$ python3 -q
>>> import numpy as np
>>> np.set_printoptions(precision=2, suppress=True, linewidth=160)
>>> rnd = lambda a: np.round(a, 2) + 0
>>> M = np.array([[-0.3, 2.0, 0.85, -0.17],
...     [-2.4, -0.24, 0.42, 2.7],
...     [-1.15, 0.62, 0.49, 1.11]])
>>> # null space of dimension 2
>>> theta = np.radians(45)
>>> R = np.eye(4)
>>> R[3, 3] = R[0, 0] = np.cos(theta)
>>> R[3, 0], R[0, 3] = -np.sin(theta), np.sin(theta)
>>> rnd(R)
array([[ 0.71,  0.  ,  0.  ,  0.71],
       [ 0.  ,  1.  ,  0.  ,  0.  ],
       [ 0.  ,  0.  ,  1.  ,  0.  ],
       [-0.71,  0.  ,  0.  ,  0.71]])
>>> other = M @ R.T
>>> rnd(np.linalg.svd(M, compute_uv=False)), rnd(np.linalg.svd(other, compute_uv=False))
(array([4. , 2.3, 0. ]), array([4. , 2.3, 0. ]))
>>> other = np.linalg.inv(R)
>>> rnd(np.linalg.cond(R))
np.float64(1.0)
>>> rnd(np.linalg.inv(other))
array([[ 0.71,  0.  ,  0.  ,  0.71],
       [ 0.  ,  1.  ,  0.  ,  0.  ],
       [ 0.  ,  0.  ,  1.  ,  0.  ],
       [-0.71,  0.  ,  0.  ,  0.71]])
>>> (np.abs(other) > 1e-9).astype(int)
array([[1, 0, 0, 1],
       [0, 1, 0, 0],
       [0, 0, 1, 0],
       [1, 0, 0, 1]])
>>> r0 = np.array([1, 5, 5, 8])
>>> A = 2 * np.eye(4) + np.outer(r0, r0)
>>> A
array([[ 3.,  5.,  5.,  8.],
       [ 5., 27., 25., 40.],
       [ 5., 25., 27., 40.],
       [ 8., 40., 40., 66.]])
>>> w, vecs = np.linalg.eig(A)
>>> rnd(np.sort(np.linalg.eigvals(A.T)))
array([  2.,   2.,   2., 117.])
>>> rnd(np.sort(np.linalg.eigvals(A @ A)))
array([    4.,     4.,     4., 13689.])
>>> rnd(np.prod(w))
np.float64(936.0)
>>> rnd(w)
array([  2., 117.,   2.,   2.])
>>> P = np.triu(np.array([[0, -2, -2, 2], [-2, 2, 0, 1], [2, -2, 2, -2], [-2, 1, -2, 0]]), 1) + np.eye(4)
>>> other = P @ A @ np.linalg.inv(P)
>>> P @ A - A @ P
array([[  -4.,  -18.,  -18.,  -29.],
       [   8.,   50.,   50.,   79.],
       [ -16.,  -70.,  -70., -113.],
       [   0.,   16.,   16.,   24.]])
>>> np.trace(other), np.trace(A)
(np.float64(123.0), np.float64(123.0))
>>> other
array([[  -1.,  -21.,  -21.,  -39.],
       [  13.,   93.,   91.,  169.],
       [ -11.,  -77.,  -75., -143.],
       [   8.,   56.,   56.,  106.]])
>>> F = np.load("data.npy")
>>> F
array([[ 1,  1, -1, -1, -1, -1,  1,  1],
       [ 1, -1,  1, -1, -1,  1, -1,  1],
       [ 1,  1,  1,  1, -1, -1, -1, -1],
       [ 1, -1,  1, -1,  1, -1,  1, -1]])
>>> other = np.array([[2, -3], [-3, -2], [3, -1], [3, -3], [4, 4], [5, 3], [0, 3], [-8, 5]])
>>> np.einsum("ij->j", F)
array([ 4,  0,  2, -2, -2, -2,  0,  0])
>>> F @ other
array([[-24,   0],
       [ -2,   2],
       [  4, -24],
       [ 12,   0]])
>>> np.vstack([F, other.T]).shape
(6, 8)
>>> np.einsum("ik,kj->ij", F, other)
array([[-24,   0],
       [ -2,   2],
       [  4, -24],
       [ 12,   0]])
>>> r0 = np.array([-2, 2])
>>> np.convolve(F[2], r0)
array([-2,  0,  0,  0,  4,  0,  0,  0, -2])
>>> np.cross(F[2, :3], F[0, :3])
array([-2,  2,  0])
>>> np.polyval(r0, F[2])
array([0, 0, 0, 0, 4, 4, 4, 4])
>>> K = np.array([[0, 3, 3, 2], [3, 0, 3, 3], [3, 3, 0, 3], [2, 3, 3, 0]])
>>> P = np.triu(np.array([[-3, -2, 1, -3], [3, 3, -1, 2], [-3, 2, 0, 1], [-3, 1, -1, -2]]), 1) + np.eye(4)
>>> other = P @ K @ np.linalg.inv(P)
>>> P @ K - K @ P
array([[ -9.,  -6., -12., -12.],
       [  1.,   9.,   3.,   3.],
       [  2.,   9.,   3.,   3.],
       [  0.,   4.,   1.,  -3.]])
>>> rnd(np.linalg.det(other))
np.float64(-180.0)
>>> rnd(np.poly(other))
array([   1.,    0.,  -49., -180., -180.])
>>> rng = np.random.default_rng(30)
>>> idx = rng.permutation(4)
>>> idx
array([0, 1, 3, 2])
>>> other = K[idx][:, idx]
>>> np.allclose(other, K)
False
>>> rnd(np.sort(np.abs(np.linalg.eigvals(other))))
array([2.  , 3.  , 3.52, 8.52])
>>> np.diag(other)
array([0, 0, 0, 0])
>>> np.kron(np.eye(2, dtype=int), K)
array([[0, 3, 3, 2, 0, 0, 0, 0],
       [3, 0, 3, 3, 0, 0, 0, 0],
       [3, 3, 0, 3, 0, 0, 0, 0],
       [2, 3, 3, 0, 0, 0, 0, 0],
       [0, 0, 0, 0, 0, 3, 3, 2],
       [0, 0, 0, 0, 3, 0, 3, 3],
       [0, 0, 0, 0, 3, 3, 0, 3],
       [0, 0, 0, 0, 2, 3, 3, 0]])
>>> rnd(np.poly(K))
array([   1.,    0.,  -49., -180., -180.])
>>> np.allclose(K @ K.T, K.T @ K)
True
>>> rnd(np.abs(np.linalg.eigvals(K)).max())
np.float64(8.52)
>>> (K - K.T) / 2
array([[0., 0., 0., 0.],
       [0., 0., 0., 0.],
       [0., 0., 0., 0.],
       [0., 0., 0., 0.]])
>>> assert K == K.T
Traceback (most recent call last):
  File "<python-input-58>", line 1, in <module>
    assert K == K.T
           ^^^^^^^^
ValueError: The truth value of an array with more than one element is ambiguous. Use a.any() or a.all()
>>> rnd(np.linalg.det(K))
np.float64(-180.0)
>>> K @ K
array([[22, 15, 15, 18],
       [15, 27, 18, 15],
       [15, 18, 27, 15],
       [18, 15, 15, 22]])
